% ipython --no-banner

In [1]: import numpy as np

In [2]: import numpy.linalg as la

In [3]: np.set_printoptions(precision=2, suppress=True, linewidth=100, floatmode="fixed")

In [4]: rd = lambda a: np.round(a, 2) + 0

In [5]: data = np.array([[149, 127, 136, 124, 148, 109, 50, 107],
   ...:     [127, 178, 148, 118, 193, 134, 81, 125],
   ...:     [136, 148, 174, 98, 172, 115, 65, 91],
   ...:     [124, 118, 98, 138, 130, 89, 47, 115],
   ...:     [148, 193, 172, 130, 217, 143, 87, 128],
   ...:     [109, 134, 115, 89, 143, 115, 59, 103],
   ...:     [50, 81, 65, 47, 87, 59, 38, 53],
   ...:     [107, 125, 91, 115, 128, 103, 53, 118]])

In [6]: vals, vecs = la.eigh(data)

In [7]: x0 = np.array([9, -4, 9, 6, 8, 4, -2, -6])

In [8]: print(rd(vecs * np.maximum(vals, 0) @ vecs.T))
[[149.00 127.00 136.00 124.00 148.00 109.00  50.00 107.00]
 [127.00 178.00 148.00 118.00 193.00 134.00  81.00 125.00]
 [136.00 148.00 174.00  98.00 172.00 115.00  65.00  91.00]
 [124.00 118.00  98.00 138.00 130.00  89.00  47.00 115.00]
 [148.00 193.00 172.00 130.00 217.00 143.00  87.00 128.00]
 [109.00 134.00 115.00  89.00 143.00 115.00  59.00 103.00]
 [ 50.00  81.00  65.00  47.00  87.00  59.00  38.00  53.00]
 [107.00 125.00  91.00 115.00 128.00 103.00  53.00 118.00]]

In [9]: print(x0 @ data @ x0)
98799

In [10]: print(rd(vecs * np.abs(vals) @ vecs.T))
[[149.00 127.00 136.00 124.00 148.00 109.00  50.00 107.00]
 [127.00 178.00 148.00 118.00 193.00 134.00  81.00 125.00]
 [136.00 148.00 174.00  98.00 172.00 115.00  65.00  91.00]
 [124.00 118.00  98.00 138.00 130.00  89.00  47.00 115.00]
 [148.00 193.00 172.00 130.00 217.00 143.00  87.00 128.00]
 [109.00 134.00 115.00  89.00 143.00 115.00  59.00 103.00]
 [ 50.00  81.00  65.00  47.00  87.00  59.00  38.00  53.00]
 [107.00 125.00  91.00 115.00 128.00 103.00  53.00 118.00]]

In [11]: print((np.sign(vecs[:, -1].round(6)) == np.sign(vecs[0, -1].round(6))).astype(int))
[1 1 1 1 1 1 1 1]

In [12]: print(rd(x0 @ data @ x0 / (x0 @ x0)), rd(vals[0]), rd(vals[-1]))
295.81 0.0 960.99

In [13]: def softmax(z):
    ...:     e = np.exp(z - z.max(axis=-1, keepdims=True))
    ...:     return e / e.sum(axis=-1, keepdims=True)
    ...: 

In [14]: print(rd(softmax(data[0])))
[0.73 0.00 0.00 0.00 0.27 0.00 0.00 0.00]

In [15]: print(rd(softmax(data).sum(axis=1)))
[1.00 1.00 1.00 1.00 1.00 1.00 1.00 1.00]

In [16]: scores = data @ data.T / np.sqrt(8)

In [17]: print(softmax(scores))
[[0.00 0.00 0.00 0.00 1.00 0.00 0.00 0.00]
 [0.00 0.00 0.00 0.00 1.00 0.00 0.00 0.00]
 [0.00 0.00 0.00 0.00 1.00 0.00 0.00 0.00]
 [0.00 0.00 0.00 0.00 1.00 0.00 0.00 0.00]
 [0.00 0.00 0.00 0.00 1.00 0.00 0.00 0.00]
 [0.00 0.00 0.00 0.00 1.00 0.00 0.00 0.00]
 [0.00 0.00 0.00 0.00 1.00 0.00 0.00 0.00]
 [0.00 0.00 0.00 0.00 1.00 0.00 0.00 0.00]]

In [18]: arr = np.load("data.npy")

In [19]: print(rd(arr))
[[ 0.53 -0.27  0.17  0.07 -0.10  0.37]
 [-0.27  0.13 -0.08 -0.03  0.05 -0.18]
 [ 0.17 -0.08  0.05  0.02 -0.03  0.11]
 [ 0.07 -0.03  0.02  0.01 -0.01  0.05]
 [-0.10  0.05 -0.03 -0.01  0.02 -0.07]
 [ 0.37 -0.18  0.11  0.05 -0.07  0.25]]

In [20]: vals, vecs = la.eigh(data)

In [21]: print(rd(la.eigvalsh(data + 5 * np.eye(8))))
[  5.00   5.00   5.00  12.97  26.26  59.79  86.99 965.99]

In [22]: print(rd(la.svd(data, compute_uv=False)))
[960.99  81.99  54.79  21.26   7.97   0.00   0.00   0.00]

In [23]: print((vals > 1e-8).sum(), (vals < -1e-8).sum())
5 0

In [24]: F = np.load("m.npy")

In [25]: print(F)
[[ -1.60  -5.00  -0.50  -0.70  -1.40  -0.20  -1.00  -0.50  -0.80]
 [  1.40  11.00  -0.50   0.60  -0.80   0.60   0.10  -0.10   1.30]
 [  0.40  11.00  -0.40   1.00   0.00  -2.40  -0.80   1.00   0.40]
 [  1.10 -14.00  -1.30   0.70  -0.20   1.10   0.20  -0.70   0.10]
 [  0.90   6.00  -0.50   0.00   2.50   1.00  -0.90  -0.80  -0.80]]

In [26]: out = np.array([[2, -1, 1],
    ...:     [0, 2, -2],
    ...:     [0, 2, 2],
    ...:     [1, -1, 1],
    ...:     [-1, 0, -1],
    ...:     [-2, -2, 0],
    ...:     [-1, 0, -2],
    ...:     [-1, -1, 1],
    ...:     [-1, 1, 1]])

In [27]: print(rd(np.einsum("ij,ij->i", F, F)))
[ 32.19 126.28 129.88 201.18  46.40]

In [28]: print(la.matrix_rank(np.vstack([F, out.T])))
8

In [29]: print(rd(np.einsum("ik,kj->ij", F, out)))
[[  0.20  -8.60   8.80]
 [  1.70  19.20 -19.20]
 [  6.00  24.00 -18.40]
 [  1.30 -33.80  26.40]
 [ -0.20   8.10 -14.40]]

In [30]: print(np.vstack([F, out.T]).shape)
(8, 9)

In [31]: print(rd(np.einsum("ij->j", F)))
[ 2.20  9.00 -3.20  1.60  0.10  0.10 -2.40 -1.10  0.20]

In [32]: gram = F.T @ F

In [33]: print(np.diag(gram))
[  6.70 499.00   2.60   2.34   8.89   8.37   2.50   2.39   3.14]

In [34]: print(np.trace(gram), rd((F ** 2).sum()))
535.93 535.93

In [35]: print(la.matrix_rank(gram))
5

In [36]: print(np.allclose(gram, gram.T))
True

In [37]: print(rd(la.eigvalsh(gram)[::-1]))
[503.55  14.39   9.03   5.11   3.86   0.00   0.00   0.00   0.00]

In [38]: r0, g = F[3], F[0]

In [39]: print(r0 @ g)
68.53

In [40]: p = (r0 @ g) / (r0 @ r0) * r0

In [41]: print(rd(la.norm(r0 + g) ** 2 + la.norm(r0 - g) ** 2))
466.74

In [42]: K = np.load("run17.npy")

In [43]: print(K)
[[-1.00 -3.00 -1.00  1.00  8.00  7.00  8.00]
 [-3.00 -1.00 -3.00  2.00  0.00  3.00  1.00]
 [ 2.00 -3.00  3.00  0.00  4.00  5.00  1.00]
 [-3.00  1.00 -2.00  2.00  9.00  0.00  7.00]
 [ 0.00  0.00  0.00  0.00 -3.00 -3.00 -3.00]
 [ 0.00  0.00  0.00  0.00  2.00 -3.00 -1.00]
 [ 0.00  0.00  0.00  0.00 -3.00  0.00  3.00]]

In [44]: w1 = np.array([[5, 5], [5, 4], [4, 5], [3, 4], [3, 3], [5, 4], [4, 2]])

In [45]: beta = np.array([1, 5])

In [46]: act = np.maximum(K @ w1 + beta, 0)

In [47]: print(la.matrix_rank(act))
2

In [48]: cent = np.array([[0, 2, 0], [-1, 1, 0]])

In [49]: print(act @ cent)
[[-55.00 197.00   0.00]
 [  0.00   0.00   0.00]
 [-52.00 150.00   0.00]
 [-33.00 121.00   0.00]
 [  0.00   0.00   0.00]
 [  0.00   0.00   0.00]
 [ -2.00  10.00   0.00]]

In [50]: print(w1 @ cent)
[[-5 15  0]
 [-4 14  0]
 [-5 13  0]
 [-4 10  0]
 [-3  9  0]
 [-4 14  0]
 [-2 10  0]]

In [51]: feats = np.array([[-0.1, -0.2, 0.6, -0.5],
    ...:     [2.1, 0.7, -1.9, -0.8],
    ...:     [-0.2, 0.3, 1.2, -0.8],
    ...:     [2.3, 1.6, 0.0, 0.3],
    ...:     [-1.2, 1.2, -1.5, 0.7]])

In [52]: print(feats)
[[-0.10 -0.20  0.60 -0.50]
 [ 2.10  0.70 -1.90 -0.80]
 [-0.20  0.30  1.20 -0.80]
 [ 2.30  1.60  0.00  0.30]
 [-1.20  1.20 -1.50  0.70]]

In [53]: x0 = np.array([-2, 0, -1, 2])

In [54]: rhs = feats @ x0

In [55]: print(rd(la.pinv(feats) @ feats))
[[1.00 0.00 0.00 0.00]
 [0.00 1.00 0.00 0.00]
 [0.00 0.00 1.00 0.00]
 [0.00 0.00 0.00 1.00]]

In [56]: print(rd(la.solve(feats.T @ feats, feats.T @ rhs)))
[-2.00  0.00 -1.00  2.00]

In [57]: print(rd(rhs))
[-1.40 -3.90 -2.40 -4.00  5.30]

In [58]: print(rd(la.lstsq(feats, rhs)[0]))
[-2.00  0.00 -1.00  2.00]

In [59]: rng = np.random.default_rng(91)

In [60]: rhs = rhs + 0.1 * rng.normal(size=5)

In [61]: print(rd(rhs))
[-1.39 -3.83 -2.53 -4.05  5.36]

In [62]: beta, *_ = la.lstsq(feats, rhs)

In [63]: print(rd(feats.T @ (rhs - feats @ beta)))
[0.00 0.00 0.00 0.00]

In [64]: print([round(float(la.norm(la.solve(feats.T @ feats + lam * np.eye(4), feats.T @ rhs))), 2) for lam in (0, 1, 10, 100)])
[3.04, 2.57, 1.27, 0.23]

In [65]: print(rd(la.norm(rhs - feats @ beta)))
0.06
